$ python3 -q
>>> import numpy as np
>>> import numpy.linalg as la
>>> np.set_printoptions(precision=2, suppress=True, linewidth=100, legacy="1.25")
>>> def rd(a):
...     return np.round(a, 2) + 0
... 
>>> mat = np.array([[0, 1, 1, -3, 3, 3, 3],
...     [2, 1, 3, -1, -2, 2, 2],
...     [-1, 0, -1, -2, -3, 3, 2],
...     [2, -2, -3, -3, 2, -3, 3],
...     [0, 0, 2, 1, -3, 3, -2],
...     [-1, 0, -1, 0, 2, -3, -2],
...     [-2, -1, -3, 1, 0, 2, 3]])
>>> mat
array([[ 0,  1,  1, -3,  3,  3,  3],
       [ 2,  1,  3, -1, -2,  2,  2],
       [-1,  0, -1, -2, -3,  3,  2],
       [ 2, -2, -3, -3,  2, -3,  3],
       [ 0,  0,  2,  1, -3,  3, -2],
       [-1,  0, -1,  0,  2, -3, -2],
       [-2, -1, -3,  1,  0,  2,  3]])
>>> f = np.array([-2, -6, 6])
>>> np.convolve(mat[4], f)
array([  0,   0,  -4, -14,  12,  18, -32,  30, -12])
>>> np.polyval(f, mat[4])
array([  6,   6, -14,  -2,   6, -30,  10])
>>> np.correlate(mat[4], mat[1], "full")
array([ 0,  0,  4,  6, -8, -4, 13, -2, -3, 10, -9,  4, -4])
>>> np.array([np.convolve(row, f, "same") for row in mat])
array([[ -2,  -8,   6,  18, -42,  -6,   0],
       [-14,   0, -10,  28,   2, -28,   0],
       [  6,  -4,  10,  12,   0, -40,   6],
       [ -8,  30,  12,  -4, -24,  24, -36],
       [  0,  -4, -14,  12,  18, -32,  30],
       [  6,  -4,   6, -10,  -6,  34,  -6],
       [ 14,   0,  10, -24,   2, -18,  -6]])
>>> def softmax(z):
...     e = np.exp(z - z.max(axis=-1, keepdims=True))
...     return e / e.sum(axis=-1, keepdims=True)
... 
>>> rd(softmax(10 * mat[1]))
array([0., 0., 1., 0., 0., 0., 0.])
>>> rd(softmax(mat[1] + 5))
array([0.16, 0.06, 0.44, 0.01, 0.  , 0.16, 0.16])
>>> att = mat @ mat.T / np.sqrt(7)
>>> rd(softmax(att)[1] @ mat)
array([ 1.97,  0.99,  2.97, -1.  , -1.99,  2.01,  1.99])
>>> softmax(att).round(6).argmax(axis=1)
array([0, 1, 2, 3, 4, 5, 6])
>>> x0 = np.array([3, -2, 3, 1, -1, -1, 1])
>>> h1 = np.maximum(mat @ x0, 0)
>>> h1
array([ 0, 14,  0,  2,  5,  0,  0])
>>> np.flatnonzero(h1 > 1e-9)
array([1, 3, 4])
>>> B = la.inv(mat)
>>> rd(la.inv(B))
array([[ 0.,  1.,  1., -3.,  3.,  3.,  3.],
       [ 2.,  1.,  3., -1., -2.,  2.,  2.],
       [-1.,  0., -1., -2., -3.,  3.,  2.],
       [ 2., -2., -3., -3.,  2., -3.,  3.],
       [ 0.,  0.,  2.,  1., -3.,  3., -2.],
       [-1.,  0., -1.,  0.,  2., -3., -2.],
       [-2., -1., -3.,  1.,  0.,  2.,  3.]])
>>> rd(la.det(mat) * la.det(B))
1.0
>>> (np.abs(B) > 1e-9).astype(int)
array([[1, 1, 1, 1, 1, 1, 1],
       [1, 1, 1, 1, 1, 1, 1],
       [1, 1, 1, 1, 1, 1, 1],
       [1, 1, 1, 1, 1, 1, 1],
       [1, 1, 1, 1, 1, 1, 1],
       [1, 1, 1, 1, 1, 1, 1],
       [1, 1, 1, 1, 1, 1, 1]])
>>> rd(la.slogdet(mat)[0])
-1.0
>>> t = np.radians(30)
>>> R = np.eye(7)
>>> R[4, 4] = R[3, 3] = np.cos(t)
>>> R[4, 3], R[3, 4] = -np.sin(t), np.sin(t)
>>> rd(R)
array([[ 1.  ,  0.  ,  0.  ,  0.  ,  0.  ,  0.  ,  0.  ],
       [ 0.  ,  1.  ,  0.  ,  0.  ,  0.  ,  0.  ,  0.  ],
       [ 0.  ,  0.  ,  1.  ,  0.  ,  0.  ,  0.  ,  0.  ],
       [ 0.  ,  0.  ,  0.  ,  0.87,  0.5 ,  0.  ,  0.  ],
       [ 0.  ,  0.  ,  0.  , -0.5 ,  0.87,  0.  ,  0.  ],
       [ 0.  ,  0.  ,  0.  ,  0.  ,  0.  ,  1.  ,  0.  ],
       [ 0.  ,  0.  ,  0.  ,  0.  ,  0.  ,  0.  ,  1.  ]])
>>> B = mat @ R.T
>>> rd(la.svd(mat, compute_uv=False)), rd(la.svd(B, compute_uv=False))
(array([9.25, 8.36, 5.69, 4.33, 2.48, 1.46, 0.21]), array([9.25, 8.36, 5.69, 4.33, 2.48, 1.46, 0.21]))
